In [1]: import numpy as np

In [2]: np.set_printoptions(precision=2, suppress=True, linewidth=140, sign=" ")

In [3]: F = np.load("run0.npy")

In [4]: F
Out[4]: 
array([[ 2,  0,  2,  1],
       [ 0,  0,  0,  0],
       [ 0,  0,  1,  1],
       [ 1,  0,  0,  2]])

In [5]: # null space of dimension 1

In [6]: U, sig, vt = np.linalg.svd(F)

In [7]: evecs = vt[:(sig > 1e-8).sum()]

In [8]: rng = np.random.default_rng(94861)

In [9]: x0 = F[2] + 5 * F[1] + rng.integers(2) * np.eye(4)[1]

In [10]: x0
Out[10]: array([ 0.,  1.,  1.,  1.])

In [11]: round(np.linalg.norm(x0 - evecs.T @ evecs @ x0), 2)
Out[11]: np.float64(1.0)

In [12]: np.round(evecs.T @ evecs, 2) + 0
Out[12]: 
array([[ 1.,  0.,  0.,  0.],
       [ 0.,  0.,  0.,  0.],
       [ 0.,  0.,  1.,  0.],
       [ 0.,  0.,  0.,  1.]])

In [13]: T = np.stack([F, 4 * F, F[::-1]])

In [14]: np.linalg.det(T)
Out[14]: array([ 0.,  0.,  0.])

In [15]: T.sum(axis=0)
Out[15]: 
array([[ 11,   0,  10,   7],
       [  0,   0,   1,   1],
       [  0,   0,   5,   5],
       [  7,   0,   2,  11]])

In [16]: np.linalg.matrix_rank(T)
Out[16]: array([ 3,  3,  3])

In [17]: T.shape
Out[17]: (3, 4, 4)

In [18]: x0 = np.array([2, 3, 3, 2])

In [19]: np.sign((F @ x0).round(6))
Out[19]: array([ 1,  0,  1,  1])

In [20]: np.linalg.norm(F @ x0) <= np.linalg.norm(F, 2) * np.linalg.norm(x0) + 1e-9
Out[20]: np.True_

In [21]: (F * x0).sum(axis=1)
Out[21]: array([ 12,   0,   5,   6])

In [22]: F @ np.ones(4)
Out[22]: array([ 5.,  0.,  2.,  3.])

In [23]: F @ x0
Out[23]: array([ 12,   0,   5,   6])

In [24]: M = np.array([[5, 6, 7], [8, 9, 10], [11, 12, 13]])

In [25]: # looks like rank 2

In [26]: U, sig, vt = np.linalg.svd(M)

In [27]: sig.round(2) + 0
Out[27]: array([ 28.08,   0.64,   0.  ])

In [28]: Y = U[:, :2] @ np.diag(sig[:2]) @ vt[:2]

In [29]: np.linalg.matrix_rank(M, rtol=0.05)
Out[29]: np.int64(1)

In [30]: np.linalg.matrix_rank(Y)
Out[30]: np.int64(2)

In [31]: Y
Out[31]: 
array([[  5.,   6.,   7.],
       [  8.,   9.,  10.],
       [ 11.,  12.,  13.]])

In [32]: np.round(np.abs(M - Y).max(), 2)
Out[32]: np.float64(0.0)

In [33]: W0 = np.load("x.npy")

In [34]: W0
Out[34]: 
array([[ 0.42, -0.08,  0.25,  0.42],
       [-0.08,  0.02, -0.05, -0.08],
       [ 0.25, -0.05,  0.15,  0.25],
       [ 0.42, -0.08,  0.25,  0.42]])

In [35]: # equal to its transpose

In [36]: G = W0.T @ W0

In [37]: (W0 @ W0.T).shape
Out[37]: (4, 4)

In [38]: np.diag(G)
Out[38]: array([ 0.42,  0.02,  0.15,  0.42])

In [39]: G
Out[39]: 
array([[ 0.42, -0.08,  0.25,  0.42],
       [-0.08,  0.02, -0.05, -0.08],
       [ 0.25, -0.05,  0.15,  0.25],
       [ 0.42, -0.08,  0.25,  0.42]])

In [40]: np.round(np.linalg.svd(W0, compute_uv=False) ** 2, 2) + 0
Out[40]: array([ 1.,  0.,  0.,  0.])

In [41]: np.round(np.linalg.eigvalsh(G)[::-1], 2) + 0
Out[41]: array([ 1.,  0.,  0.,  0.])

In [42]: z = rng.permutation(4)

In [43]: z
Out[43]: array([ 1,  3,  0,  2])

In [44]: Y = G[z][:, z]

In [45]: np.diag(Y)
Out[45]: array([ 0.02,  0.42,  0.42,  0.15])

In [46]: np.allclose(Y, G)
Out[46]: False

In [47]: np.round(np.linalg.det(Y), 2), round(float(np.linalg.det(G[z])), 2)
Out[47]: (np.float64(0.0), 0.0)

In [48]: w, evecs = np.linalg.eigh(W0)

In [49]: np.round(np.linalg.svd(W0, compute_uv=False), 2) + 0
Out[49]: array([ 1.,  0.,  0.,  0.])

In [50]: np.round(np.linalg.eigvalsh(W0 @ W0), 2) + 0
Out[50]: array([ 0.,  0.,  0.,  1.])

In [51]: np.abs(evecs[:, -1]).round(6).argmax()
Out[51]: np.int64(0)

In [52]: np.abs(evecs[:, -1])
Out[52]: array([ 0.65,  0.13,  0.39,  0.65])

In [53]: np.unique(w.round(6) + 0, return_counts=True)[1]
Out[53]: array([ 3,  1])

In [54]: u = np.array([5, 0, 0])

In [55]: np.array([np.convolve(row, u, "same") for row in W0])
Out[55]: 
array([[-0.42,  1.25,  2.08,  0.  ],
       [ 0.08, -0.25, -0.42,  0.  ],
       [-0.25,  0.75,  1.25,  0.  ],
       [-0.42,  1.25,  2.08,  0.  ]])

In [56]: np.round(np.cross(W0[0, :3], W0[1, :3]), 2) + 0
Out[56]: array([ 0.,  0.,  0.])

In [57]: np.convolve(W0[0], u)
Out[57]: array([ 2.08, -0.42,  1.25,  2.08,  0.  ,  0.  ])

In [58]: data = np.array([[-2, -18, 20, 6], [-2, -18, 20, 6], [1, -6, 5, -9]])

In [59]: U, sig, vt = np.linalg.svd(data)

In [60]: evecs = vt[:(sig > 1e-8).sum()]

In [61]: x0 = data[2] + -2 * data[1] + rng.integers(2) * np.eye(4)[2]

In [62]: x0
Out[62]: array([  5.,  30., -34., -21.])

In [63]: np.allclose(evecs.T @ evecs @ x0, x0)
Out[63]: False

In [64]: np.diag(evecs.T @ evecs)
Out[64]: array([ 0.02,  0.48,  0.53,  0.97])

In [65]: evecs.T @ evecs
Out[65]: 
array([[ 0.02,  0.02, -0.04, -0.14],
       [ 0.02,  0.48, -0.49,  0.08],
       [-0.04, -0.49,  0.53,  0.06],
       [-0.14,  0.08,  0.06,  0.97]])

In [66]: def softmax(z):
    ...:     e = np.exp(z - z.max(axis=-1, keepdims=True))
    ...:     return e / e.sum(axis=-1, keepdims=True)
    ...: 

In [67]: softmax(data).sum(axis=1)
Out[67]: array([ 1.,  1.,  1.])

In [68]: np.round(softmax(data[0]), 2) + 0
Out[68]: array([ 0.,  0.,  1.,  0.])

In [69]: np.round(softmax(data[0] + -2), 2) + 0
Out[69]: array([ 0.,  0.,  1.,  0.])

In [70]: np.round(softmax(10 * data[0]), 2) + 0
Out[70]: array([ 0.,  0.,  1.,  0.])

In [71]: scores = data @ data.T / np.sqrt(4)

In [72]: softmax(scores + np.triu(np.full(scores.shape, -np.inf), 1))
Out[72]: 
array([[ 1.  ,  0.  ,  0.  ],
       [ 0.5 ,  0.5 ,  0.  ],
       [ 0.5 ,  0.5 ,  0.01]])

In [73]: softmax(scores)[0] @ data
Out[73]: array([ -2., -18.,  20.,   6.])

In [74]: np.round(softmax(scores), 2) + 0
Out[74]: 
array([[ 0.5 ,  0.5 ,  0.  ],
       [ 0.5 ,  0.5 ,  0.  ],
       [ 0.5 ,  0.5 ,  0.01]])

In [75]: K = np.loadtxt("w.csv", delimiter=",")

In [76]: K
Out[76]: 
array([[ 1. ,  0. ,  0. ,  0. ],
       [ 0. ,  1. ,  0. ,  0. ],
       [ 0.5,  0. ,  0.5,  0. ],
       [ 0. ,  0. ,  0.5,  0.5]])

In [77]: x0 = np.array([4, 3, 0, 2])

In [78]: a = np.maximum(K @ x0, 0)

In [79]: np.tanh(K @ x0)
Out[79]: array([ 1.  ,  1.  ,  0.96,  0.76])

In [80]: a
Out[80]: array([ 4.,  3.,  2.,  1.])

In [81]: w, evecs = np.linalg.eig(K)

In [82]: np.prod(w)
Out[82]: np.float64(0.25)

In [83]: K @ evecs[:, 0] - w[0] * evecs[:, 0]
Out[83]: array([ 0.,  0.,  0.,  0.])

In [84]: mat = np.array([[3, -2, 1, -2], [3, 0, 3, -2], [1, 2, 2, -1]])

In [85]: mat[:, 0] = -3 * mat[:, 1]

In [86]: mat
Out[86]: 
array([[ 6, -2,  1, -2],
       [ 0,  0,  3, -2],
       [-6,  2,  2, -1]])

In [87]: Y = np.array([[8, -7, -7], [4, 2, -9], [0, -7, 9], [-9, 7, 8]])

In [88]: np.einsum("ij,ij->i", mat, mat)
Out[88]: array([ 45,  13,  45])

In [89]: np.einsum("ik,kj->ji", mat, Y)
Out[89]: 
array([[ 58,  18, -31],
       [-67, -35,  25],
       [-31,  11,  34]])

In [90]: np.einsum("ik,kj->ij", mat, Y)
Out[90]: 
array([[ 58, -67, -31],
       [ 18, -35,  11],
       [-31,  25,  34]])

In [91]: J = np.load("dump.npy")

In [92]: J
Out[92]: 
array([[ 1,  0,  0],
       [ 0,  0,  0],
       [ 0, -2,  0]])

In [93]: r = np.linalg.matrix_rank(J)

In [94]: r
Out[94]: np.int64(2)

In [95]: null = np.linalg.svd(J)[2][r:].T

In [96]: J @ null
Out[96]: 
array([[ 0.],
       [ 0.],
       [ 0.]])

In [97]: null[:, 0] / null[np.abs(null[:, 0]).round(6).argmax(), 0]
Out[97]: array([ 0.,  0.,  1.])

In [98]: [int(np.linalg.matrix_rank(J[:, :j + 1])) for j in range(3)]
Out[98]: [1, 2, 2]

In [99]: proj = np.triu(np.array([[5, -2, -1], [-3, 5, -4], [5, -5, -4]]), 1) + np.eye(3)

In [100]: Y = proj @ J @ np.linalg.inv(proj)

In [101]: np.linalg.matrix_rank(Y)
Out[101]: np.int64(2)

In [102]: round(float(np.linalg.det(Y)), 2)
Out[102]: 0.0

In [103]: np.round(np.poly(Y), 2) + 0
Out[103]: array([ 1., -1.,  0.,  0.])

In [104]: z = rng.integers(0, 3, 3)

In [105]: A = np.array([[-1, -2, -1], [-2, -2, -2], [2, -1, 0]]) * (z[:, None] == z)

In [106]: A
Out[106]: 
array([[-1, -2,  0],
       [-2, -2,  0],
       [ 0,  0,  0]])

In [107]: # equal to its transpose

In [108]: np.linalg.matrix_rank(A, rtol=0.1)
Out[108]: np.int64(2)
